% ipython --no-banner

In [1]: import numpy as np

In [2]: np.set_printoptions(precision=1, suppress=True, linewidth=120)

In [3]: data = np.load("a.npy")

In [4]: data
Out[4]: 
array([[ 5,  6,  7],
       [ 8,  9, 10],
       [11, 12, 13]])

In [5]: # looks like rank 2

In [6]: data.mean(axis=0)
Out[6]: array([ 8.,  9., 10.])

In [7]: np.diff(data, axis=0)
Out[7]: 
array([[3, 3, 3],
       [3, 3, 3]])

In [8]: np.unravel_index(np.abs(data).argmax(), data.shape)
Out[8]: (np.int64(2), np.int64(2))

In [9]: np.round(np.linalg.svd(data, compute_uv=False), 1) + 0
Out[9]: array([28.1,  0.6,  0. ])

In [10]: np.round(np.linalg.det(data[::-1]), 1)
Out[10]: np.float64(-0.0)

In [11]: np.einsum("ij,ji->", data, data)
Out[11]: np.int64(765)

In [12]: np.einsum("ii->", data)
Out[12]: np.int64(27)

In [13]: np.linalg.cond(data) > 100
Out[13]: np.True_

In [14]: np.linalg.matrix_rank(data, rtol=0.1)
Out[14]: np.int64(1)

In [15]: U, sig, VT = np.linalg.svd(data)

In [16]: np.argmax(sig[:-1] / (sig[1:] + 1e-6)) + 1
Out[16]: np.int64(2)

In [17]: other = U[:, :2] @ np.diag(sig[:2]) @ VT[:2]

In [18]: print(round(np.linalg.norm(data - other, 2), 1), round(sig[2], 1))
0.0 0.0

In [19]: round(float(np.linalg.norm(data - other) / np.linalg.norm(data)), 1)
Out[19]: 0.0

In [20]: U, sig, VT = np.linalg.svd(data)

In [21]: evecs = VT[:(sig > 1e-8).sum()]

In [22]: rng = np.random.default_rng(6882)

In [23]: vec = data[1] + -3 * data[0] + rng.integers(2) * np.eye(3)[2]

In [24]: vec
Out[24]: array([ -7.,  -9., -11.])

In [25]: np.round(np.linalg.norm(vec - evecs.T @ evecs @ vec), 1)
Out[25]: np.float64(0.0)

In [26]: print(np.diag(evecs.T @ evecs))
[0.8 0.3 0.8]

In [27]: arr = np.load("m.npy")

In [28]: arr
Out[28]: 
array([[ 1.3, -2. ,  0.5],
       [ 0.7, -1.5,  0. ],
       [ 0.1,  0.2,  0.2]])

In [29]: other = arr + rng.integers(-2, 3, (3, 2)) @ rng.integers(-2, 3, (2, 3))

In [30]: other
Out[30]: 
array([[-2.7,  0. , -3.5],
       [ 4.7, -6.5,  2. ],
       [ 0.1,  0.2,  0.2]])

In [31]: np.linalg.svd(other - arr, compute_uv=False)
Out[31]: array([8.6, 2.5, 0. ])

In [32]: np.abs(other - arr).sum(axis=1)
Out[32]: array([10., 11.,  0.])

In [33]: print(other - arr)
[[-4.  2. -4.]
 [ 4. -5.  2.]
 [ 0.  0.  0.]]

In [34]: U, sig, VT = np.linalg.svd(arr)

In [35]: print(np.argmax(sig[:-1] / (sig[1:] + 1e-6)) + 1)
2

In [36]: other = U[:, :2] @ np.diag(sig[:2]) @ VT[:2]

In [37]: round(np.linalg.norm(arr - other) / np.linalg.norm(arr), 1)
Out[37]: np.float64(0.0)

In [38]: vec = np.array([-4, 3, 1])

In [39]: y = arr @ vec

In [40]: y
Out[40]: array([-10.7,  -7.3,   0.4])

In [41]: np.linalg.solve(arr, y)
Out[41]: array([-4.,  3.,  1.])

In [42]: np.linalg.solve(arr, 3 * y)
Out[42]: array([-12.,   9.,   3.])

In [43]: np.linalg.solve(arr, y + arr[:, 0])
Out[43]: array([-3.,  3.,  1.])

In [44]: X = np.loadtxt("out15.csv", delimiter=",")

In [45]: X
Out[45]: 
array([[ 9.,  0.,  1.,  1.,  1.],
       [ 0.,  0.,  2.,  2.,  0.],
       [ 2.,  0.,  9.,  1.,  2.],
       [ 1.,  1.,  2.,  4.,  0.],
       [ 2.,  0.,  0.,  1., 21.]])

In [46]: other = X[0, 0] * X[1:] - np.outer(X[1:, 0], X[0])

In [47]: other
Out[47]: 
array([[  0.,   0.,  18.,  18.,   0.],
       [  0.,   0.,  79.,   7.,  16.],
       [  0.,   9.,  17.,  35.,  -1.],
       [  0.,   0.,  -2.,   7., 187.]])

In [48]: X[:, 0] / X[0, 0]
Out[48]: array([1. , 0. , 0.2, 0.1, 0.2])

In [49]: w1 = np.array([[3, -3, 1, -3, 0],
    ...:     [-1, 0, 1, 2, -1],
    ...:     [0, -3, 3, 2, 1],
    ...:     [0, -3, -3, -3, 3],
    ...:     [-2, -2, 2, -3, 2]])

In [50]: c = np.array([1, 0, 0, 0, 3])

In [51]: H = np.maximum(X @ w1 + c, 0)

In [52]: print(np.linalg.matrix_rank(H))
4

In [53]: Z = np.array([[3, -2, 2], [-1, -3, 0], [1, 3, -1], [-2, 1, 2], [3, 0, -2]])

In [54]: (H @ Z).round(6).argmax(axis=1)
Out[54]: array([0, 0, 0, 0, 0])

In [55]: H @ Z
Out[55]: 
array([[ 116.,  -19.,   23.],
       [  36.,   -2.,  -20.],
       [  90.,   87.,  -56.],
       [  57.,   -6.,  -26.],
       [ 185.,  123., -137.]])
